>>> import numpy as np
>>> np.set_printoptions(suppress=True, linewidth=120)
>>> K = np.array([[-9.1, 0.44, -0.14],
...     [-10.74, -1.4, -0.26],
...     [-9.63, 1.18, 0.0],
...     [-9.91, -0.28, -0.27],
...     [-11.2, 0.24, -0.11],
...     [-9.3, -1.14, -1.35],
...     [-10.72, 0.02, -0.64],
...     [-9.42, 0.21, 0.28],
...     [-9.66, -0.05, 0.12],
...     [-8.13, -0.24, -1.01],
...     [-9.16, -0.27, -1.46],
...     [-9.54, -0.3, 1.02],
...     [-7.79, 0.98, -0.28],
...     [-8.83, -1.17, 0.98],
...     [-11.63, -0.23, -0.08],
...     [-7.99, -1.27, 1.08],
...     [-10.37, -0.27, 1.37],
...     [-11.63, -0.08, 0.49],
...     [-10.29, -0.43, 1.68],
...     [-10.1, -1.64, 1.36],
...     [-11.09, 1.7, 0.03]])
>>> D = np.linalg.norm(K[:, None] - K[None], axis=-1)
>>> np.unravel_index(D.round(6).argmax(), D.shape)
(np.int64(15), np.int64(20))
>>> D[4].round(6).argsort(kind="stable")[:4]
array([ 4, 14,  6, 17])
>>> D.mean(axis=1).argmax()
np.int64(12)
>>> D.shape
(21, 21)
>>> idx = K[:, 0] > np.median(K[:, 0])
>>> r0 = K[idx].mean(axis=0) - K[~idx].mean(axis=0)
>>> print(((K - K.mean(axis=0)) @ r0 > 0).astype(int))
[1 0 1 1 0 1 0 1 1 1 1 1 1 1 0 1 0 0 0 0 0]
>>> print(idx.astype(int))
[1 0 1 0 0 1 0 1 0 1 1 1 1 1 0 1 0 0 0 0 0]
>>> print(r0.round(2))
[ 1.78  0.06 -0.42]
>>> feats = np.array([[-9.6, 1.6, -9.97],
...     [-4.33, -12.72, 15.97],
...     [-25.09, -5.93, -13.54],
...     [-4.86, -10.7, 16.59],
...     [-4.66, -11.39, 16.91],
...     [-3.8, -11.63, 15.09],
...     [-8.59, 2.88, -10.05],
...     [-25.0, -7.57, -10.84],
...     [-10.23, 2.0, -9.28],
...     [-2.74, -13.85, 15.27],
...     [-9.36, 1.3, -8.9],
...     [-24.26, -6.25, -12.89],
...     [-22.54, -6.62, -12.14],
...     [-22.47, -6.52, -10.26],
...     [-3.76, -11.92, 16.98],
...     [-24.6, -4.49, -13.02],
...     [-24.18, -6.97, -12.43],
...     [-4.91, -12.31, 15.74],
...     [-4.32, -9.72, 16.73]])
>>> feats
array([[ -9.6 ,   1.6 ,  -9.97],
       [ -4.33, -12.72,  15.97],
       [-25.09,  -5.93, -13.54],
       [ -4.86, -10.7 ,  16.59],
       [ -4.66, -11.39,  16.91],
       [ -3.8 , -11.63,  15.09],
       [ -8.59,   2.88, -10.05],
       [-25.  ,  -7.57, -10.84],
       [-10.23,   2.  ,  -9.28],
       [ -2.74, -13.85,  15.27],
       [ -9.36,   1.3 ,  -8.9 ],
       [-24.26,  -6.25, -12.89],
       [-22.54,  -6.62, -12.14],
       [-22.47,  -6.52, -10.26],
       [ -3.76, -11.92,  16.98],
       [-24.6 ,  -4.49, -13.02],
       [-24.18,  -6.97, -12.43],
       [ -4.91, -12.31,  15.74],
       [ -4.32,  -9.72,  16.73]])
>>> gram = np.cov(feats, rowvar=False)
>>> gram.round(2)
array([[ 85.17, -14.8 , 107.92],
       [-14.8 ,  29.1 , -56.54],
       [107.92, -56.54, 194.48]])
>>> print(np.argsort(-feats.std(axis=0).round(6), kind="stable"))
[2 0 1]
>>> np.round(np.corrcoef(feats.T), 2)
array([[ 1.  , -0.3 ,  0.84],
       [-0.3 ,  1.  , -0.75],
       [ 0.84, -0.75,  1.  ]])
>>> np.round(np.corrcoef(feats[:, 1], feats[:, 2])[0, 1], 2)
np.float64(-0.75)
>>> print(np.round(np.linalg.eigvalsh(gram)[::-1], 2))
[273.64  34.16   0.94]
>>> np.round(np.polyfit(feats[:, 1], feats[:, 2], 1), 2)
array([ -1.94, -13.06])
>>> Xc = (feats - feats.mean(axis=0)) / feats.std(axis=0)
>>> np.argwhere(np.abs(Xc) > 2)
array([], shape=(0, 2), dtype=int64)
>>> coef = np.linalg.lstsq(np.delete(Xc, 1, axis=1), Xc[:, 1])[0]
>>> print(np.round(1 - np.var(Xc[:, 1] - np.delete(Xc, 1, axis=1) @ coef), 2))
0.94
>>> coef.round(2)
array([ 1.12, -1.69])
>>> A2 = np.c_[feats[:, :2] @ np.array([[0, 2], [-1, -2]]), np.array([0, -1, -2, 3, -2, -1, 0, -5, 2, 2, -1, -4, 5, 1, 1, -3, -5, -4, 2])]
>>> A2.round(2)
array([[ -1.6 , -22.4 ,   0.  ],
       [ 12.72,  16.78,  -1.  ],
       [  5.93, -38.32,  -2.  ],
       [ 10.7 ,  11.68,   3.  ],
       [ 11.39,  13.46,  -2.  ],
       [ 11.63,  15.66,  -1.  ],
       [ -2.88, -22.94,   0.  ],
       [  7.57, -34.86,  -5.  ],
       [ -2.  , -24.46,   2.  ],
       [ 13.85,  22.22,   2.  ],
       [ -1.3 , -21.32,  -1.  ],
       [  6.25, -36.02,  -4.  ],
       [  6.62, -31.84,   5.  ],
       [  6.52, -31.9 ,   1.  ],
       [ 11.92,  16.32,   1.  ],
       [  4.49, -40.22,  -3.  ],
       [  6.97, -34.42,  -5.  ],
       [ 12.31,  14.8 ,  -4.  ],
       [  9.72,  10.8 ,   2.  ]])
>>> print(np.round(np.linalg.norm(A2 - feats @ np.linalg.lstsq(feats, A2)[0], axis=0), 2) + 0)
[ 0.    0.   11.21]
>>> U, sigma, Vh = np.linalg.svd(feats)
>>> sigma.round(2)
array([77.58, 58.59,  4.79])
>>> A2 = U[:, :2] @ np.diag(sigma[:2]) @ Vh[:2]
>>> print(np.linalg.matrix_rank(feats, rtol=0.05))
3
>>> print(round(float(np.abs(feats - A2).max()), 2))
1.89
>>> arr = np.loadtxt("data.csv", delimiter=",")
>>> arr
array([[ 0.,  0.,  3.],
       [ 1.,  0.,  6.],
       [ 0.,  0.,  0.],
       [ 1.,  0.,  6.],
       [ 0.,  0.,  0.],
       [ 0.,  0.,  0.],
       [ 0.,  0.,  0.],
       [ 1.,  0.,  3.],
       [ 0.,  0.,  0.],
       [ 1.,  0.,  3.],
       [ 0., -2., -3.],
       [ 0.,  0.,  0.],
       [ 0.,  0.,  0.],
       [ 0.,  0.,  0.],
       [ 0.,  0.,  0.],
       [ 0.,  0.,  0.],
       [ 0.,  0.,  0.],
       [ 0.,  0.,  0.],
       [ 0.,  0.,  0.],
       [ 1.,  0.,  3.],
       [ 1.,  0.,  6.],
       [ 0.,  0.,  0.],
       [ 0., -2., -3.],
       [ 0.,  0.,  0.],
       [ 0.,  0.,  3.],
       [ 0., -2., -3.]])
>>> # column 2 dominates
>>> Xc = (arr - arr.mean(axis=0)) / arr.std(axis=0)
>>> np.round(Xc.std(axis=0), 2)
array([1., 1., 1.])
>>> coef = np.linalg.lstsq(np.delete(Xc, 1, axis=1), Xc[:, 1])[0]
>>> round(float(1 - np.var(Xc[:, 1] - np.delete(Xc, 1, axis=1) @ coef)), 2)
0.51
>>> print(np.abs(coef).argmax())
1
>>> D = np.linalg.norm(arr[:, None] - arr[None], axis=-1)
>>> np.round(np.linalg.norm(arr - arr.mean(axis=0), axis=1), 2)
array([2.1 , 5.14, 0.98, 5.14, 0.98, 0.98, 0.98, 2.23, 0.98, 2.23, 4.31, 0.98, 0.98, 0.98, 0.98, 0.98, 0.98, 0.98,
       0.98, 2.23, 5.14, 0.98, 4.31, 0.98, 2.1 , 4.31])
>>> D[16].round(6).argsort(kind="stable")[:4]
array([2, 4, 5, 6])
>>> D.mean(axis=1).argmax()
np.int64(1)
>>> np.unravel_index(D.round(6).argmax(), D.shape)
(np.int64(1), np.int64(10))
>>> D.shape
(26, 26)
>>> print(np.flatnonzero(D[16] < D.mean() / 2))
[ 2  4  5  6  8 11 12 13 14 15 16 17 18 21 23]
>>> gram = np.cov(arr, rowvar=False)
>>> round(float(np.corrcoef(arr[:, 2], arr[:, 0])[0, 1]), 2)
0.8
>>> np.round(np.linalg.eigvalsh(gram)[::-1], 2)
array([6.58, 0.3 , 0.04])
>>> np.argsort(-arr.std(axis=0).round(6), kind="stable")
array([2, 1, 0])
>>> np.round(np.corrcoef(arr.T), 2)
array([[1.  , 0.2 , 0.8 ],
       [0.2 , 1.  , 0.58],
       [0.8 , 0.58, 1.  ]])
>>> vec = np.array([5, 5, 4])
>>> rhs = arr @ vec
>>> print(np.round(np.linalg.pinv(arr) @ arr, 2) + 0)
[[1. 0. 0.]
 [0. 1. 0.]
 [0. 0. 1.]]
>>> np.round(np.linalg.solve(arr.T @ arr, arr.T @ rhs), 2)
array([5., 5., 4.])
>>> rng = np.random.default_rng(9260)
>>> rhs = rhs + 0.05 * rng.normal(size=26)
>>> rhs.round(2) + 0
array([ 11.96,  29.1 ,  -0.04,  29.07,  -0.07,   0.05,  -0.02,  17.  ,  -0.01,  16.94, -21.95,   0.03,   0.  ,   0.09,
         0.  ,   0.05,  -0.06,   0.01,  -0.04,  16.97,  28.97,  -0.05, -21.97,  -0.03,  11.98, -22.01])
>>> coef, *_ = np.linalg.lstsq(arr, rhs)
>>> coef.round(2)
array([4.98, 4.98, 4.01])
>>> np.round(arr.T @ (rhs - arr @ coef), 2) + 0
array([0., 0., 0.])
>>> data = np.load("block5.npy")
>>> data
array([[0, 0, 0, 0],
       [0, 1, 0, 1],
       [0, 0, 0, 2]])
>>> round(np.trace(np.linalg.pinv(data) @ data), 2)
np.float64(2.0)
>>> print(np.linalg.lstsq(data[:-1].T, data[-1])[2])
1
>>> np.unique(data.round(6), axis=0).shape
(3, 4)
>>> A2 = data + rng.integers(-2, 3, (3, 2)) @ rng.integers(-2, 3, (2, 4))
>>> A2
array([[ 0,  0,  2,  4],
       [ 0, -5, -2,  3],
       [ 0,  6,  4,  4]])
>>> np.linalg.matrix_rank(A2 - data, tol=1e-8)
np.int64(2)
>>> np.round(np.linalg.svd(A2 - data, compute_uv=False), 2) + 0
array([9.58, 5.32, 0.  ])
>>> print(np.abs(A2 - data).sum(axis=1))
[ 6 10 12]
>>> vec = np.array([-1, 1, -5, -5])
>>> h = np.maximum(A2 @ vec, 0)
>>> np.maximum(A2 @ vec, 0) - np.maximum(-A2 @ vec, 0)
array([-30, -10, -34])
>>> np.flatnonzero(h > 1e-9)
array([], dtype=int64)
>>> A2 * (h > 1e-9)[:, None]
array([[0, 0, 0, 0],
       [0, 0, 0, 0],
       [0, 0, 0, 0]])
>>> J = np.loadtxt("run8.csv", delimiter=",")
>>> J
array([[ 3. ,  0.8, -2.2],
       [ 8. ,  0.4, -1.7],
       [18. ,  0.3,  1.7],
       [ 0. , -2.5,  2. ]])
>>> blk = np.stack([J, 4 * J, J[::-1]])
>>> np.linalg.matrix_rank(blk.reshape(3, -1))
np.int64(2)
>>> blk.sum(axis=0)
array([[ 15. ,   1.5,  -9. ],
       [ 58. ,   2.3,  -6.8],
       [ 98. ,   1.9,   6.8],
       [  3. , -11.7,   7.8]])
>>> np.round(np.einsum("bij,cij->bc", blk, blk), 2)
array([[ 418.76, 1675.04,  269.66],
       [1675.04, 6700.16, 1078.64],
       [ 269.66, 1078.64,  418.76]])
>>> vec = np.array([1, 2, 1])
>>> rhs = J @ vec
>>> np.round(np.linalg.lstsq(J, rhs)[0], 2)
array([1., 2., 1.])
>>> np.round(np.linalg.solve(J.T @ J, J.T @ rhs), 2)
array([1., 2., 1.])
>>> rhs = rhs + 0.3 * rng.normal(size=4)
>>> rhs.round(2)
array([ 2.56,  7.57, 20.69, -3.12])
>>> coef, *_ = np.linalg.lstsq(J, rhs)
>>> print(coef.round())
[1. 2. 1.]
>>> O, Rm = np.linalg.qr(J)
>>> O.shape, Rm.shape
((4, 3), (3, 3))
>>> np.allclose(Rm.T @ Rm, J.T @ J)
True
>>> print(Rm.round(2))
[[-19.92  -0.55  -0.52]
 [  0.     2.61  -2.76]
 [  0.     0.    -2.59]]
>>> r0 = np.array([0, 2, 3])
>>> A2 = Rm + np.outer(r0, np.eye(3)[1])
>>> round(np.linalg.det(A2) / np.linalg.det(Rm), 2), round(1 + np.linalg.solve(Rm, r0)[1], 2)
(np.float64(0.54), np.float64(0.54))
>>> A2 = J / np.linalg.norm(J, axis=1, keepdims=True)
>>> gram = A2 @ A2.T
>>> gram.round(2)
array([[ 1.  ,  0.9 ,  0.73, -0.53],
       [ 0.9 ,  1.  ,  0.95, -0.17],
       [ 0.73,  0.95,  1.  ,  0.05],
       [-0.53, -0.17,  0.05,  1.  ]])
>>> np.round(np.linalg.norm(A2, axis=1), 2)
array([1., 1., 1., 1.])
>>> round(float(np.degrees(np.arccos(np.clip(gram[1, 0], -1, 1)))), 2)
25.77
